In [1]: import numpy as np

In [2]: import numpy.linalg as la

In [3]: np.set_printoptions(precision=3, suppress=True, linewidth=160, sign=" ")

In [4]: M2 = np.array([[-1, 3, -4, 4], [3, 3, 4, 2]])

In [5]: data = M2.T @ M2

In [6]: print(data)
[[10  6 16  2]
 [ 6 18  0 18]
 [16  0 32 -8]
 [ 2 18 -8 20]]

In [7]: # rank 2

In [8]: def softmax(z):
   ...:     e = np.exp(z - z.max(axis=-1, keepdims=True))
   ...:     return e / e.sum(axis=-1, keepdims=True)
   ...: 

In [9]: print(np.round(softmax(data[1] + 2), 3) + 0)
[ 0.   0.5  0.   0.5]

In [10]: scores = data @ data.T / np.sqrt(4)

In [11]: print(np.round(softmax(scores + np.triu(np.full(scores.shape, -np.inf), 1)), 3) + 0)
[[ 1.  0.  0.  0.]
 [ 0.  1.  0.  0.]
 [ 0.  0.  1.  0.]
 [ 0.  0.  0.  1.]]

In [12]: print(softmax(scores)[1] @ data)
[ 2.01  18.    -7.98  19.995]

In [13]: rank = la.matrix_rank(data)

In [14]: print(rank)
2

In [15]: ns = la.svd(data)[2][rank:].T

In [16]: print(np.allclose(data @ ns, 0))
True

In [17]: print([int(la.matrix_rank(np.delete(data, i, axis=0))) for i in range(4)])
[2, 2, 2, 2]

In [18]: print(ns.shape)
(4, 2)

In [19]: u, r1 = data[1], data[3]

In [20]: print(u @ r1)
696

In [21]: pr = (u @ r1) / (u @ u) * u

In [22]: print(np.round((r1 - pr) @ u, 3))
-0.0

In [23]: x = np.array([2, -1, -1, -2])

In [24]: print(data @ np.ones(4))
[ 34.  42.  40.  32.]

In [25]: F = np.loadtxt("data.csv", delimiter=",")

In [26]: print(F)
[[-10.126  -3.367   0.368]
 [-10.038  -5.381  -0.042]
 [-10.226  -6.387   1.543]
 [ -9.465  -4.859  -1.825]
 [ -8.012  -4.426  -0.771]
 [ -8.657  -5.423   0.825]
 [-10.737  -5.097  -0.862]
 [ -9.921  -4.083   0.059]
 [ -9.98   -3.31    1.055]
 [ -8.561  -5.544  -1.397]
 [ -8.951  -5.1     0.523]
 [-10.519  -5.635   1.341]
 [-10.771  -5.07    1.285]
 [ -8.636  -5.548   0.388]
 [-10.832  -6.457   1.249]
 [-11.047  -4.575  -0.271]
 [-10.008  -3.718  -0.339]
 [ -9.383  -3.61    0.145]
 [-10.713  -4.692   0.053]
 [-10.25   -5.769  -1.305]
 [-10.707  -5.559  -0.127]
 [-10.539  -6.555   1.055]
 [ -8.503  -5.56   -0.896]
 [-10.544  -4.419   0.657]
 [-11.295  -5.944   1.2  ]
 [ -9.348  -5.446   1.472]]

In [27]: cen = (F - F.mean(axis=0)) / F.std(axis=0)

In [28]: print(np.argwhere(np.abs(cen) > 2))
[[ 3  2]
 [ 4  0]]

In [29]: b = la.lstsq(np.delete(cen, 2, axis=1), cen[:, 2])[0]

In [30]: print(b)
[-0.319 -0.163]

In [31]: Q, V = la.qr(F[:, :1])[0], la.qr(F[:, 1:])[0]

In [32]: sigma = la.svd(Q.T @ V, compute_uv=False)

In [33]: print(round(la.norm(Q @ Q.T - V @ V.T, 2), 3))
1.0

In [34]: w1 = np.array([[0, -4, -2], [2, 1, 5], [4, -1, 1]])

In [35]: b = np.array([2, 0, 3])

In [36]: act = np.maximum(F @ w1 + b, 0)

In [37]: print((act > 0).mean(axis=0))
[ 0.     1.     0.346]

In [38]: print(la.matrix_rank(act))
2

In [39]: basis = np.array([[0, 1], [1, 0], [1, 0]])

In [40]: print(w1 @ basis)
[[-6  0]
 [ 6  2]
 [ 0  4]]

In [41]: proj = F @ la.solve(F.T @ F, F.T)

In [42]: print(np.round(la.eigvalsh(proj), 3) + 0)
[ 0.  0.  0.  0.  0.  0.  0.  0.  0.  0.  0.  0.  0.  0.  0.  0.  0.  0.  0.  0.  0.  0.  0.  1.  1.  1.]

In [43]: print(round(float(np.trace(proj)), 3))
3.0

In [44]: print(np.argsort(-la.norm(data, axis=0).round(6), kind="stable")[:3])
[ 2  3  1]

In [45]: print(la.matrix_rank(data, rtol=0.1))
2

In [46]: W0 = np.array([[-5, 4, -5, 8], [-6, 2, 6, -3], [-7, -1, 8, 8]])

In [47]: W0[-1] = W0[0] + -1 * W0[1]

In [48]: print(W0)
[[ -5   4  -5   8]
 [ -6   2   6  -3]
 [  1   2 -11  11]]

In [49]: # null space of dimension 2

In [50]: dist = la.norm(F[:, None] - F[None], axis=-1)

In [51]: print(np.flatnonzero(dist[18] < dist.mean() / 2))
[  1   6   7  15  18  20  23]

In [52]: print(np.unravel_index(dist.round(6).argmax(), dist.shape))
(np.int64(4), np.int64(24))

In [53]: print((dist + 1e9 * np.eye(26)).round(6).argmin(axis=1))
[  8  20  21   9  22  13  15  16   0  22   5  12  11   5  21  18   7   7  15   6   1  14   9  18  14   5]
